$ python3 -q
>>> import numpy as np
>>> np.set_printoptions(suppress=True, linewidth=100)
>>> M = np.array([[1.2, 0.0, 1.2, -1.5, -1.0],
...     [-0.7, 1.5, 0.2, -0.6, 0.5],
...     [-0.4, 0.4, 0.6, -0.5, 0.2],
...     [0.2, -0.2, 0.6, -0.7, -0.2],
...     [-1.0, 0.6, -0.5, 0.6, -0.5],
...     [0.3, -0.1, 0.3, 1.9, 0.1],
...     [0.5, 0.6, 0.4, 0.7, -1.5],
...     [-1.1, -0.8, -1.6, -0.9, -1.1],
...     [-1.0, 0.2, 0.6, 0.7, -0.8],
...     [-0.5, -0.2, -1.0, -0.6, 1.1],
...     [0.7, 0.2, -0.9, 0.0, -1.7],
...     [-0.2, 1.6, 3.1, -1.6, 1.0],
...     [-1.0, -1.0, -1.4, 0.9, -0.9],
...     [0.0, 0.8, 1.1, 2.0, 0.7],
...     [0.6, -0.3, 0.6, 0.7, -1.6],
...     [1.0, -1.8, -0.1, 3.0, -0.6],
...     [-2.0, 0.8, -2.0, 0.7, 1.1]])
>>> rng = np.random.default_rng(165)
>>> M[:, 3] = -2 * M[:, 1] + 0.1 * rng.normal(size=17)
>>> print(M.round(1))
[[ 1.2  0.   1.2  0.2 -1. ]
 [-0.7  1.5  0.2 -2.9  0.5]
 [-0.4  0.4  0.6 -0.8  0.2]
 [ 0.2 -0.2  0.6  0.3 -0.2]
 [-1.   0.6 -0.5 -1.1 -0.5]
 [ 0.3 -0.1  0.3  0.1  0.1]
 [ 0.5  0.6  0.4 -1.4 -1.5]
 [-1.1 -0.8 -1.6  1.6 -1.1]
 [-1.   0.2  0.6 -0.6 -0.8]
 [-0.5 -0.2 -1.   0.5  1.1]
 [ 0.7  0.2 -0.9 -0.4 -1.7]
 [-0.2  1.6  3.1 -3.   1. ]
 [-1.  -1.  -1.4  1.9 -0.9]
 [ 0.   0.8  1.1 -1.6  0.7]
 [ 0.6 -0.3  0.6  0.7 -1.6]
 [ 1.  -1.8 -0.1  3.8 -0.6]
 [-2.   0.8 -2.  -1.6  1.1]]
>>> z = M[:, 4] > np.median(M[:, 4])
>>> r0 = M[z].mean(axis=0) - M[~z].mean(axis=0)
>>> print(r0.round(1))
[-0.4  0.8  0.6 -1.6  1.6]
>>> other = np.c_[M[:, :4] @ np.array([[6, -2, -9, -6], [-3, 6, 3, -9], [-2, 8, 9, -5], [6, -8, 0, 8]]), np.array([2, -3, -3, 3, -1, -3, 0, -1, -2, 1, -2, 1, 2, 1, -1, 2, 0])]
>>> print(other.round(1) + 0)
[[  5.9   5.8   0.  -11.8   2. ]
 [-26.7  35.5  12.6 -33.8  -3. ]
 [ -9.6  14.3  10.2 -10.5  -3. ]
 [  2.5   0.6   3.    0.2   3. ]
 [-13.3  10.2   6.3  -5.5  -1. ]
 [  2.4   0.   -0.3  -1.2  -3. ]
 [ -7.9  16.8   0.9 -21.4   0. ]
 [  8.3 -27.8  -6.9  34.2  -1. ]
 [-11.6  13.   15.   -3.8  -2. ]
 [  2.5 -12.   -5.1  13.6   1. ]
 [  2.9  -4.1 -13.8  -4.8  -2. ]
 [-30.4  59.1  34.5 -53.    1. ]
 [ 11.4 -30.7  -6.6  37.5   2. ]
 [-14.1  26.2  12.3 -25.3   1. ]
 [  7.6  -3.9  -0.9   1.8  -1. ]
 [ 34.2 -43.7 -15.3  40.8   2. ]
 [-20.1   5.7   2.4   1.9   0. ]]
>>> print(np.linalg.matrix_rank(np.c_[M, other]))
6
>>> print(np.linalg.matrix_rank(other))
5
>>> print(np.round(np.linalg.norm(other - M @ np.linalg.lstsq(M, other)[0], axis=0), 1) + 0)
[0.  0.  0.  0.  6.7]
>>> print(np.round(np.linalg.lstsq(M, other[:, 0])[0], 1) + 0)
[ 6. -3. -2.  6.  0.]
>>> print(np.round(np.linalg.norm(np.linalg.qr(M)[0].T @ other, axis=0) ** 2 / ((other ** 2).sum(axis=0) + 1e-12), 1))
[1.  1.  1.  1.  0.3]
>>> X = np.load("w.npy")
>>> print(X)
[[ 5.6  5.   5.1 11.2 13.5 10.  -0.1]
 [ 3.7  4.6  5.6 11.3 15.9 11.6 -0.2]
 [ 4.6  4.3  5.3 11.  13.7 11.6 -0.4]
 [ 5.3  4.8  6.7  9.3 16.  10.   0.7]
 [ 6.6  6.2  5.4 10.1 15.1 10.4 -0.8]
 [ 4.8  5.7  4.5 11.3 14.6  9.4 -0.7]
 [ 4.9  7.   4.7  8.2 14.6 11.7 -1. ]
 [ 4.5  5.4  5.9  9.9 16.4 10.4 -0.2]
 [ 5.2  5.9  5.8  8.9 13.8 10.9  1. ]
 [ 6.5  5.7  7.5 10.2 14.2 11.3 -1.7]
 [ 5.8  3.9  5.1  9.8 15.2  8.5 -0.9]
 [ 5.6  5.3  4.3  8.7 15.8 10.1  0.7]
 [ 5.1  2.7  5.2 10.5 15.7 11.2 -0.1]
 [ 5.   5.8  6.   9.3 13.7 10.7  1.6]
 [ 4.4  4.4  5.6 11.5 16.3  9.  -2.5]]
>>> print(np.argsort(-np.linalg.norm(X, axis=0).round(6), kind="stable")[:3])
[4 5 3]
>>> print(round(np.log10(np.linalg.cond(X))))
2
>>> print(np.linalg.matrix_rank(X, rtol=0.1))
1
>>> x0 = np.array([0, 2, 0, 0, 0, 1, 1])
>>> y = X @ x0
>>> print(np.round(np.linalg.solve(X.T @ X, X.T @ y), 1) + 0)
[0. 2. 0. 0. 0. 1. 1.]
>>> print(np.round(np.linalg.pinv(X) @ X, 1) + 0)
[[1. 0. 0. 0. 0. 0. 0.]
 [0. 1. 0. 0. 0. 0. 0.]
 [0. 0. 1. 0. 0. 0. 0.]
 [0. 0. 0. 1. 0. 0. 0.]
 [0. 0. 0. 0. 1. 0. 0.]
 [0. 0. 0. 0. 0. 1. 0.]
 [0. 0. 0. 0. 0. 0. 1.]]
>>> print(np.round(np.linalg.lstsq(X, y)[0], 1) + 0)
[0. 2. 0. 0. 0. 1. 1.]
>>> y = y + 0.3 * rng.normal(size=15)
>>> print(y.round(1))
[19.8 20.8 19.4 20.3 22.2 20.2 24.2 21.1 23.7 21.1 15.5 21.6 16.9 24.  15.5]
>>> coef, *_ = np.linalg.lstsq(X, y)
>>> print(coef.round())
[0. 2. 0. 0. 0. 1. 1.]
>>> print(np.round(X.T @ (y - X @ coef), 1) + 0)
[0. 0. 0. 0. 0. 0. 0.]
>>> print(round(np.linalg.norm(y - X @ coef), 1))
0.7
>>> W0 = np.loadtxt("sample13.csv", delimiter=",")
>>> print(W0)
[[8. 0. 0. 0. 0. 0. 0.]
 [0. 9. 0. 0. 0. 0. 0.]
 [0. 0. 7. 0. 0. 0. 0.]
 [0. 0. 0. 1. 0. 0. 0.]
 [0. 0. 0. 0. 8. 0. 0.]
 [0. 0. 0. 0. 0. 5. 0.]
 [0. 0. 0. 0. 0. 0. 1.]]
>>> # 7 groups of indices that never mix
>>> L = np.linalg.cholesky(W0)
>>> print(np.round(L @ L.T, 1))
[[8. 0. 0. 0. 0. 0. 0.]
 [0. 9. 0. 0. 0. 0. 0.]
 [0. 0. 7. 0. 0. 0. 0.]
 [0. 0. 0. 1. 0. 0. 0.]
 [0. 0. 0. 0. 8. 0. 0.]
 [0. 0. 0. 0. 0. 5. 0.]
 [0. 0. 0. 0. 0. 0. 1.]]
>>> print(np.round(np.diag(L) ** 2, 1))
[8. 9. 7. 1. 8. 5. 1.]
>>> print(np.linalg.eigvalsh(W0).min() > 0)
True
>>> print(W0 / np.sqrt(np.outer(np.diag(W0), np.diag(W0))))
[[1. 0. 0. 0. 0. 0. 0.]
 [0. 1. 0. 0. 0. 0. 0.]
 [0. 0. 1. 0. 0. 0. 0.]
 [0. 0. 0. 1. 0. 0. 0.]
 [0. 0. 0. 0. 1. 0. 0.]
 [0. 0. 0. 0. 0. 1. 0.]
 [0. 0. 0. 0. 0. 0. 1.]]
>>> print(np.round(np.linalg.norm(W0, axis=0), 1))
[8. 9. 7. 1. 8. 5. 1.]
>>> print(W0 @ W0.T)
[[64.  0.  0.  0.  0.  0.  0.]
 [ 0. 81.  0.  0.  0.  0.  0.]
 [ 0.  0. 49.  0.  0.  0.  0.]
 [ 0.  0.  0.  1.  0.  0.  0.]
 [ 0.  0.  0.  0. 64.  0.  0.]
 [ 0.  0.  0.  0.  0. 25.  0.]
 [ 0.  0.  0.  0.  0.  0.  1.]]
>>> print(W0.T @ W0)
[[64.  0.  0.  0.  0.  0.  0.]
 [ 0. 81.  0.  0.  0.  0.  0.]
 [ 0.  0. 49.  0.  0.  0.  0.]
 [ 0.  0.  0.  1.  0.  0.  0.]
 [ 0.  0.  0.  0. 64.  0.  0.]
 [ 0.  0.  0.  0.  0. 25.  0.]
 [ 0.  0.  0.  0.  0.  0.  1.]]
>>> x0 = np.array([2, 1, 1, 1, 3, 1, 1])
>>> h = np.maximum(W0 @ x0, 0)
>>> print(np.round(np.tanh(W0 @ x0), 1))
[1.  1.  1.  0.8 1.  1.  0.8]
>>> print(np.flatnonzero(h > 1e-9))
[0 1 2 3 4 5 6]
>>> print(W0 * (h > 1e-9)[:, None])
[[8. 0. 0. 0. 0. 0. 0.]
 [0. 9. 0. 0. 0. 0. 0.]
 [0. 0. 7. 0. 0. 0. 0.]
 [0. 0. 0. 1. 0. 0. 0.]
 [0. 0. 0. 0. 8. 0. 0.]
 [0. 0. 0. 0. 0. 5. 0.]
 [0. 0. 0. 0. 0. 0. 1.]]
>>> F = np.array([[-3, -3, -3, -3, -3],
...     [-3, -6, -6, -6, -6],
...     [-3, -6, -9, -9, -9],
...     [-3, -6, -9, -12, -12],
...     [-3, -6, -9, -12, -15]])
>>> x0 = np.array([1, -7, 9, 0, 2])
>>> y = F @ x0
>>> coef, lr = np.zeros(5), 1 / np.linalg.norm(F, 2) ** 2
>>> for i in range(300):
...     coef -= lr * F.T @ (F @ coef - y)
...     if i % 50 == 0: print(i, round(np.linalg.norm(F @ coef - y), 1))
... 
0 14.1
50 11.5
100 10.3
150 9.6
200 9.1
250 8.6
>>> print(coef.round(1))
[-1.  -1.3  2.8  2.4  2. ]
>>> print(round(np.linalg.cond(F), 1))
45.5
